% ipython --no-banner

In [1]: import numpy as np

In [2]: np.set_printoptions(suppress=True, linewidth=200)

In [3]: B = np.array([[-0.1, 1.3, -0.6],
   ...:     [-1.6, -0.6, 0.0],
   ...:     [-0.4, -0.9, 0.0],
   ...:     [0.9, -0.8, -0.3],
   ...:     [0.0, 0.2, 0.6]])

In [4]: Z = np.array([[1.1, 0.5, 2.1, 0.0, 0.3],
   ...:     [0.9, 0.2, -0.5, -0.3, 1.2],
   ...:     [0.8, 0.5, -0.2, 1.2, -0.5]])

In [5]: J = B @ Z

In [6]: print(J.round(3))
[[ 0.58 -0.09 -0.74 -1.11  1.83]
 [-2.3  -0.92 -3.06  0.18 -1.2 ]
 [-1.25 -0.38 -0.39  0.27 -1.2 ]
 [ 0.03  0.14  2.35 -0.12 -0.54]
 [ 0.66  0.34 -0.22  0.66 -0.06]]

In [7]: print(round(np.linalg.norm(J) ** 2 / np.linalg.norm(J, 2) ** 2, 3))
1.491

In [8]: print(np.linalg.norm(J, axis=1).argmax())
1

In [9]: print(np.round(np.linalg.norm(J, axis=0), 3))
[2.761 1.065 3.954 1.337 2.554]

In [10]: print(np.round(np.linalg.norm(J, axis=1), 3))
[2.339 4.12  1.836 2.418 1.019]

In [11]: print(round(float(np.linalg.norm(J, "nuc")), 3))
9.039

In [12]: left, sig, VT = np.linalg.svd(J)

In [13]: print(sig.round(3) + 0)
[4.684 2.978 1.377 0.    0.   ]

In [14]: B = left[:, :3] @ np.diag(sig[:3]) @ VT[:3]

In [15]: print(round(np.linalg.norm(J - B) / np.linalg.norm(J), 3))
0.0

In [16]: print(np.linalg.matrix_rank(B))
3

In [17]: print(np.linalg.matrix_rank(J, rtol=0.05))
3

In [18]: print(round(np.abs(J - B).max(), 3))
0.0

In [19]: proj = np.triu(np.array([[3, -1, 0, -4, 4],
    ...:     [1, -4, 5, 1, 0],
    ...:     [4, -5, -1, 3, 4],
    ...:     [-2, -3, 1, 1, 5],
    ...:     [5, 3, -3, -5, -2]]), 1) + np.eye(5)

In [20]: B = proj @ J @ np.linalg.inv(proj)

In [21]: print(np.round(np.poly(B), 3) + 0)
[ 1.     0.91  -3.891 -4.448  0.     0.   ]

In [22]: feats = np.array([[1, 0, 0, 0], [3, 1, 0, 0], [0, 1, 1, 0], [0, 0, 3, 1]])

In [23]: left, sig, VT = np.linalg.svd(feats)

In [24]: print(sig.round(3))
[3.361 3.27  1.    0.091]

In [25]: B = left[:, :3] @ np.diag(sig[:3]) @ VT[:3]

In [26]: print(round(float(np.linalg.norm(feats - B, 2)), 3), round(float(sig[3]), 3))
0.091 0.091

In [27]: print(np.linalg.matrix_rank(feats, rtol=0.05))
3

In [28]: print(np.poly(feats))
[ 1. -4.  6. -4.  1.]

In [29]: print(round(np.linalg.det(feats[::-1]), 3))
1.0

In [30]: print(np.round(np.linalg.det(feats.T), 3))
1.0

In [31]: vals, vecs = np.linalg.eig(feats)

In [32]: print(feats @ vecs[:, 0] - vals[0] * vecs[:, 0])
[0. 0. 0. 0.]

In [33]: print(np.round(np.sort(np.linalg.eigvals(np.linalg.inv(feats))), 3))
[1. 1. 1. 1.]

In [34]: X = np.load("block7.npy")

In [35]: print(X)
[[-1.218  0.242 -0.278 -0.495]
 [ 1.4   -0.5   -0.8   -1.9  ]
 [-0.1   -0.3    0.2    0.   ]
 [-1.1   -1.4   -0.4   -0.8  ]
 [-1.2    0.3   -0.3   -0.5  ]]

In [36]: Q = X.astype(float).copy()

In [37]: for j in range(4):
    ...:     Q[:, j] -= Q[:, :j] @ (Q[:, :j].T @ Q[:, j])
    ...:     Q[:, j] /= np.linalg.norm(Q[:, j])
    ...: 

In [38]: print(np.round(Q.T @ Q, 3) + 0)
[[1. 0. 0. 0.]
 [0. 1. 0. 0.]
 [0. 0. 1. 0.]
 [0. 0. 0. 1.]]

In [39]: print(np.round(Q.T @ X, 3) + 0)
[[ 2.471  0.087 -0.001 -0.234]
 [ 0.     1.562  0.475  1.165]
 [ 0.     0.     0.884  1.78 ]
 [ 0.     0.     0.     0.404]]

In [40]: x0 = np.array([-2, -3, 2, -2])

In [41]: target = X @ x0

In [42]: print(np.round(np.linalg.lstsq(X, target)[0], 3))
[-2. -3.  2. -2.]

In [43]: print(np.round(np.linalg.solve(X.T @ X, X.T @ target), 3))
[-2. -3.  2. -2.]

In [44]: rng = np.random.default_rng(2647)

In [45]: target = target + 0.05 * rng.normal(size=5)

In [46]: print(target.round(3))
[2.011 0.875 1.516 7.186 1.858]

In [47]: beta, *_ = np.linalg.lstsq(X, target)

In [48]: print(beta.round(3))
[-1.962 -3.05   2.    -1.946]

In [49]: print([round(float(np.linalg.norm(np.linalg.solve(X.T @ X + lam * np.eye(4), X.T @ target))), 2) for lam in (0, 1, 10, 100)])
[4.58, 2.92, 1.16, 0.17]

In [50]: Q, vecs = np.linalg.qr(X[:, :1])[0], np.linalg.qr(X[:, 1:])[0]

In [51]: sig = np.linalg.svd(Q.T @ vecs, compute_uv=False)

In [52]: print(np.round(np.degrees(np.arccos(sig.clip(0, 1))), 3))
[58.752]

In [53]: B = np.c_[X[:, :1] @ np.array([[-3]]), np.array([5, 3, 4, 1, 3])]

In [54]: print(B.round(3))
[[ 3.654  5.   ]
 [-4.2    3.   ]
 [ 0.3    4.   ]
 [ 3.3    1.   ]
 [ 3.6    3.   ]]

In [55]: print(np.linalg.matrix_rank(B))
2

In [56]: print(np.round(np.linalg.norm(np.linalg.qr(X)[0].T @ B, axis=0) ** 2 / ((B ** 2).sum(axis=0) + 1e-12), 3))
[1.    0.977]

In [57]: print(np.round(np.linalg.norm(B - X @ np.linalg.lstsq(X, B)[0], axis=0), 3) + 0)
[0.    1.182]

In [58]: w1 = np.array([[4, 5, 4, 5, 4, 2],
    ...:     [5, 5, 4, 2, 2, 1],
    ...:     [1, 0, 0, 2, 0, 3],
    ...:     [2, 3, 4, 2, 5, 0]])

In [59]: beta = np.array([4, 4, -4, -3, -4, 4])

In [60]: H = np.maximum(X @ w1 + beta, 0)

In [61]: print((H > 0).astype(int))
[[0 0 0 0 0 1]
 [1 1 0 0 0 1]
 [1 1 0 0 0 1]
 [0 0 0 0 0 0]
 [0 0 0 0 0 1]]

In [62]: print(np.linalg.matrix_rank(H))
3

In [63]: print(H.round(3))
[[0.    0.    0.    0.    0.    0.972]
 [2.5   2.8   0.    0.    0.    3.9  ]
 [2.3   2.    0.    0.    0.    4.1  ]
 [0.    0.    0.    0.    0.    0.   ]
 [0.    0.    0.    0.    0.    1.   ]]

In [64]: Z = np.array([[0, 1, 2], [0, 3, 1], [0, 3, 2], [0, 0, 1], [3, 1, 3], [1, 3, 2]])

In [65]: print((H @ Z).round(6).argmax(axis=1))
[1 1 1 0 1]

In [66]: print(np.round(H @ Z, 3))
[[ 0.972  2.916  1.944]
 [ 3.9   22.6   15.6  ]
 [ 4.1   20.6   14.8  ]
 [ 0.     0.     0.   ]
 [ 1.     3.     2.   ]]

In [67]: F = np.load("test6.npy")

In [68]: print(F)
[[ 0.  1. -2.]
 [ 0.  1. -2.]
 [ 0.  0. -1.]]

In [69]: print(np.argsort(-np.linalg.norm(F, axis=0).round(6), kind="stable")[:3])
[2 1 0]

In [70]: print([round(float(x), 3) for x in np.linalg.svd(F, compute_uv=False)[:3]])
[3.289, 0.43, 0.0]

In [71]: print(np.linalg.matrix_rank(F, rtol=0.1))
2

In [72]: theta = np.radians(120)

In [73]: r_ = np.eye(3)

In [74]: r_[2, 2] = r_[1, 1] = np.cos(theta)

In [75]: r_[2, 1], r_[1, 2] = -np.sin(theta), np.sin(theta)

In [76]: print(r_.round(3))
[[ 1.     0.     0.   ]
 [ 0.    -0.5    0.866]
 [ 0.    -0.866 -0.5  ]]

In [77]: B = F @ r_.T

In [78]: print(np.allclose(F @ F.T, B @ B.T))
True

In [79]: print(B.round(3))
[[ 0.    -2.232  0.134]
 [ 0.    -2.232  0.134]
 [ 0.    -0.866  0.5  ]]

In [80]: print(np.round(np.linalg.svd(F, compute_uv=False), 3), np.round(np.linalg.svd(B, compute_uv=False), 3))
[3.289 0.43  0.   ] [3.289 0.43  0.   ]

In [81]: r = np.linalg.matrix_rank(F)

In [82]: print(r)
2

In [83]: ns = np.linalg.svd(F)[2][r:].T

In [84]: print(np.linalg.matrix_rank(F.T @ F), np.linalg.matrix_rank(F @ F.T))
2 2

In [85]: print([int(np.linalg.matrix_rank(np.delete(F, i, axis=0))) for i in range(3)])
[2, 2, 1]

In [86]: print(np.allclose(F @ ns, 0))
True

In [87]: print([int(np.linalg.matrix_rank(F[:i])) for i in range(1, len(F) + 1)])
[1, 1, 2]

In [88]: print(ns.shape)
(3, 1)

In [89]: M = np.array([[-2, 0], [-2, -3]])

In [90]: Q = M.astype(float).copy()

In [91]: for j in range(2):
    ...:     Q[:, j] -= Q[:, :j] @ (Q[:, :j].T @ Q[:, j])
    ...:     Q[:, j] /= np.linalg.norm(Q[:, j])
    ...: 

In [92]: print(np.round(Q.T @ Q, 3) + 0)
[[1. 0.]
 [0. 1.]]

In [93]: r0 = np.array([-2, 2])

In [94]: B = M + np.outer(r0, np.eye(2)[0])

In [95]: print(B)
[[-4.  0.]
 [ 0. -3.]]

In [96]: print(round(np.linalg.det(B) / np.linalg.det(M), 3), round(float(1 + np.linalg.solve(M, r0)[0]), 3))
2.0 2.0

In [97]: print(np.linalg.matrix_rank(B - M))
1

In [98]: print(np.linalg.matrix_rank(B - B[0, 0] * np.eye(2)))
1

In [99]: print([int(np.linalg.matrix_rank(np.linalg.matrix_power(B, p))) for p in range(1, 3)])
[2, 2]

In [100]: print(np.round(np.sort(np.linalg.eigvals(B)), 3))
[-4. -3.]

In [101]: mat = np.load("data.npy")

In [102]: print(mat.round(3))
[[-0.046 -0.822 -0.375 -0.373 -0.207]
 [ 0.511  0.332 -0.765  0.08  -0.193]
 [-0.744  0.035 -0.495  0.394  0.214]
 [-0.093  0.269 -0.172 -0.735  0.591]
 [ 0.418 -0.376 -0.025  0.398  0.724]]

In [103]: T = np.stack([mat, -3 * mat, mat[::-1]])

In [104]: print(np.round(np.linalg.det(T), 3))
[   1. -243.    1.]

In [105]: print((T @ mat.T).shape)
(3, 5, 5)

In [106]: print(np.linalg.matrix_rank(T))
[5 5 5]

In [107]: print(np.linalg.matrix_rank(T.reshape(3, -1)))
2

In [108]: print(np.round(np.einsum("bij,cij->bc", T, T), 3))
[[  5. -15.   1.]
 [-15.  45.  -3.]
 [  1.  -3.   5.]]

In [109]: B = feats + rng.integers(-2, 3, (4, 3)) @ rng.integers(-2, 3, (3, 4))

In [110]: print(B)
[[ 1  2 -1  2]
 [ 3  6 -4  0]
 [ 0  1 -5 -4]
 [ 0 -1  2 -2]]

In [111]: print(B - feats)
[[ 0  2 -1  2]
 [ 0  5 -4  0]
 [ 0  0 -6 -4]
 [ 0 -1 -1 -3]]

In [112]: print(np.round(np.linalg.svd(B - feats, compute_uv=False), 3))
[8.632 6.041 1.415 0.   ]

In [113]: x0 = np.array([0, 0, 2, -2, -2])

In [114]: print(np.round(np.abs(np.linalg.eigvals(mat)), 3))
[1. 1. 1. 1. 1.]

In [115]: print(round(np.linalg.det(mat), 3))
1.0

In [116]: print(5 - np.linalg.matrix_rank(mat - np.eye(5), tol=1e-8))
1

In [117]: print(round(float(np.linalg.norm(x0)), 3), np.round(np.linalg.norm(mat @ x0), 3))
3.464 3.464

In [118]: print(np.round(mat.T @ (mat @ x0), 3) + 0)
[ 0.  0.  2. -2. -2.]

In [119]: print(round(float(np.linalg.det(mat[::-1])), 3))
1.0

In [120]: print(np.round(np.linalg.det(mat.T), 3))
1.0

In [121]: print(np.round(np.linalg.eigvals(mat), 3))
[ 0.38+0.925j  0.38-0.925j -0.99+0.143j -0.99-0.143j  1.  +0.j   ]

In [122]: print(np.round(np.poly(mat), 3))
[ 1.     0.22  -0.724  0.724 -0.22  -1.   ]

In [123]: print(np.round(np.kron(np.eye(2, dtype=int), mat), 3))
[[-0.046 -0.822 -0.375 -0.373 -0.207 -0.    -0.    -0.    -0.    -0.   ]
 [ 0.511  0.332 -0.765  0.08  -0.193  0.     0.    -0.     0.    -0.   ]
 [-0.744  0.035 -0.495  0.394  0.214 -0.     0.    -0.     0.     0.   ]
 [-0.093  0.269 -0.172 -0.735  0.591 -0.     0.    -0.    -0.     0.   ]
 [ 0.418 -0.376 -0.025  0.398  0.724  0.    -0.    -0.     0.     0.   ]
 [-0.    -0.    -0.    -0.    -0.    -0.046 -0.822 -0.375 -0.373 -0.207]
 [ 0.     0.    -0.     0.    -0.     0.511  0.332 -0.765  0.08  -0.193]
 [-0.     0.    -0.     0.     0.    -0.744  0.035 -0.495  0.394  0.214]
 [-0.     0.    -0.    -0.     0.    -0.093  0.269 -0.172 -0.735  0.591]
 [ 0.    -0.    -0.     0.     0.     0.418 -0.376 -0.025  0.398  0.724]]

In [124]: print(round(np.linalg.eigvals(mat).sum().real, 3))
-0.22

In [125]: print(round(float(np.einsum("ij,ji->", mat, mat)), 3))
1.496

In [126]: theta = np.radians(36)

In [127]: r_ = np.eye(5)

In [128]: r_[4, 4] = r_[0, 0] = np.cos(theta)

In [129]: r_[4, 0], r_[0, 4] = -np.sin(theta), np.sin(theta)

In [130]: print(r_.round(3))
[[ 0.809  0.     0.     0.     0.588]
 [ 0.     1.     0.     0.     0.   ]
 [ 0.     0.     1.     0.     0.   ]
 [ 0.     0.     0.     1.     0.   ]
 [-0.588  0.     0.     0.     0.809]]

In [131]: B = mat @ r_.T

In [132]: print(np.allclose(np.linalg.norm(mat, axis=1), np.linalg.norm(B, axis=1)))
True

In [133]: print(round(float(np.linalg.det(r_)), 3), round(float(np.trace(r_)), 3))
1.0 4.618

In [134]: print(np.round(np.linalg.svd(mat, compute_uv=False), 3), np.round(np.linalg.svd(B, compute_uv=False), 3))
[1. 1. 1. 1. 1.] [1. 1. 1. 1. 1.]

In [135]: print(np.allclose(mat @ mat.T, B @ B.T))
True

In [136]: print(np.round(np.abs(B - mat).max(axis=0), 3))
[0.365 0.    0.    0.    0.396]

In [137]: print(B.round(3))
[[-0.159 -0.822 -0.375 -0.373 -0.14 ]
 [ 0.3    0.332 -0.765  0.08  -0.457]
 [-0.476  0.035 -0.495  0.394  0.61 ]
 [ 0.272  0.269 -0.172 -0.735  0.533]
 [ 0.764 -0.376 -0.025  0.398  0.34 ]]

In [138]: arr = np.loadtxt("sample19.csv", delimiter=",")

In [139]: print(arr)
[[ 2.264  0.476 -3.908 -1.804]
 [ 0.176  1.344  0.736 -0.68 ]
 [ 1.551  0.24  -1.884  2.569]
 [ 4.681  4.267 -5.712  0.734]
 [-2.799  0.542  0.444 -3.445]]

In [140]: B = np.c_[arr[:, :2] @ np.array([[0, 2], [1, 3]]), np.array([0, 0, 1, 0, 0])]

In [141]: print(B.round(3))
[[ 0.476  5.956  0.   ]
 [ 1.344  4.384  0.   ]
 [ 0.24   3.822  1.   ]
 [ 4.267 22.163  0.   ]
 [ 0.542 -3.972  0.   ]]

In [142]: print(np.round(np.linalg.norm(B - arr @ np.linalg.lstsq(arr, B)[0], axis=0), 3) + 0)
[0.    0.    0.607]
